$ python3 -q
>>> import numpy as np
>>> from numpy import linalg as LA
>>> np.set_printoptions(precision=4, suppress=True, linewidth=140, legacy="1.25")
>>> def rd(a):
...     return np.round(a, 4) + 0
... 
>>> mat = np.load("block7.npy")
>>> mat
array([[ 2.9862,  4.0125, -4.9351],
       [ 2.9781,  3.9302, -4.923 ],
       [ 2.9457,  4.0498, -5.0311],
       [ 2.9583,  4.0738, -4.9848],
       [ 2.9938,  3.9948, -4.9411],
       [ 2.9291,  4.0267, -4.9915],
       [-2.9759, -2.9143,  2.0351],
       [-3.0022, -2.9936,  2.0326],
       [-3.02  , -2.9116,  1.9796],
       [-2.9784, -2.9493,  2.033 ],
       [-2.9964, -2.9862,  1.9296],
       [-3.0281, -3.044 ,  2.0496]])
>>> Ac = (mat - mat.mean(axis=0)) / mat.std(axis=0)
>>> np.argwhere(np.abs(Ac) > 2)
array([], shape=(0, 2), dtype=int64)
>>> b = LA.lstsq(np.delete(Ac, 2, axis=1), Ac[:, 2])[0]
>>> rd(b)
array([-0.3204, -0.6795])
>>> np.abs(b).argmax()
1
>>> Ac = mat - mat.mean(axis=0)
>>> vecs = LA.svd(Ac)[2][:2]
>>> M2 = Ac - Ac @ vecs.T @ vecs
>>> rd(np.cov(Ac @ vecs.T, rowvar=False))
array([[36.2774,  0.    ],
       [ 0.    ,  0.0014]])
>>> rd(LA.norm(M2) / LA.norm(Ac))
0.0055
>>> rd(np.diag(vecs.T @ vecs))
array([0.9658, 0.4082, 0.626 ])
>>> rd((Ac @ vecs.T).std(axis=0))
array([5.7667, 0.0365])
>>> arr = np.load("mat.npy")
>>> arr
array([[ 0,  9,  2],
       [-9,  0, -2],
       [-2,  2,  0]])
>>> # antisymmetric, zero diagonal
>>> rk = LA.matrix_rank(arr)
>>> rk
2
>>> N = LA.svd(arr)[2][rk:].T
>>> [int(LA.matrix_rank(arr[:, :j + 1])) for j in range(3)]
[1, 2, 2]
>>> rd(arr @ N)
array([[0.],
       [0.],
       [0.]])
>>> U, sigma, Vh = LA.svd(arr)
>>> np.argmax(sigma[:-1] / (sigma[1:] + 1e-6)) + 1
2
>>> M2 = U[:, :2] @ np.diag(sigma[:2]) @ Vh[:2]
>>> rd(np.abs(arr - M2).max())
0.0
>>> LA.matrix_rank(M2)
2
>>> proj = np.triu(np.array([[2, 1, -3], [-4, 5, -3], [5, 1, 5]]), 1) + np.eye(3)
>>> M2 = proj @ arr @ LA.inv(proj)
>>> M2
array([[ -3.,   6.,   9.],
       [ -3.,  -3., -20.],
       [ -2.,   4.,   6.]])
>>> LA.matrix_rank(M2)
2
>>> np.trace(M2), np.trace(arr)
(0.0, 0)
>>> rd(LA.det(M2))
0.0
>>> x = np.array([0, -1, 2])
>>> rd(LA.eigvals(arr).real)
array([0., 0., 0.])
>>> rd(LA.svd(arr, compute_uv=False))
array([9.434, 9.434, 0.   ])
>>> rd(LA.det(arr))
0.0
>>> q = LA.solve(np.eye(3) - arr, np.eye(3) + arr)
>>> rd(LA.det(q))
1.0
>>> th = np.radians(135)
>>> r_ = np.eye(3)
>>> r_[2, 2] = r_[0, 0] = np.cos(th)
>>> r_[2, 0], r_[0, 2] = -np.sin(th), np.sin(th)
>>> rd(r_)
array([[-0.7071,  0.    ,  0.7071],
       [ 0.    ,  1.    ,  0.    ],
       [-0.7071,  0.    , -0.7071]])
>>> M2 = arr @ r_.T
>>> rd(M2)
array([[ 1.4142,  9.    , -1.4142],
       [ 4.9497,  0.    ,  7.7782],
       [ 1.4142,  2.    ,  1.4142]])
>>> rd(LA.svd(arr, compute_uv=False)), rd(LA.svd(M2, compute_uv=False))
(array([9.434, 9.434, 0.   ]), array([9.434, 9.434, 0.   ]))
>>> E = np.array([[-0.7, -3.0, 1.0, -2.0],
...     [-3.0, 3.3, -1.0, 1.0],
...     [-1.0, 1.0, 3.3, -2.0],
...     [-1.0, -3.0, 1.0, -1.7]])
>>> def softmax(z):
...     e = np.exp(z - z.max(axis=-1, keepdims=True))
...     return e / e.sum(axis=-1, keepdims=True)
... 
>>> softmax(E).sum(axis=1)
array([1., 1., 1., 1.])
>>> rd(softmax(10 * E[2]))
array([0., 0., 1., 0.])
>>> S = E @ E.T / np.sqrt(4)
>>> softmax(S).round(6).argmax(axis=1)
array([0, 1, 2, 0])
>>> rd(softmax(S + np.triu(np.full(S.shape, -np.inf), 1)))
array([[1.    , 0.    , 0.    , 0.    ],
       [0.    , 1.    , 0.    , 0.    ],
       [0.0026, 0.0004, 0.997 , 0.    ],
       [0.5237, 0.    , 0.0048, 0.4715]])
>>> rd(softmax(S))
array([[0.546 , 0.    , 0.0047, 0.4493],
       [0.    , 1.    , 0.    , 0.    ],
       [0.0026, 0.0004, 0.9948, 0.0022],
       [0.5237, 0.    , 0.0048, 0.4715]])
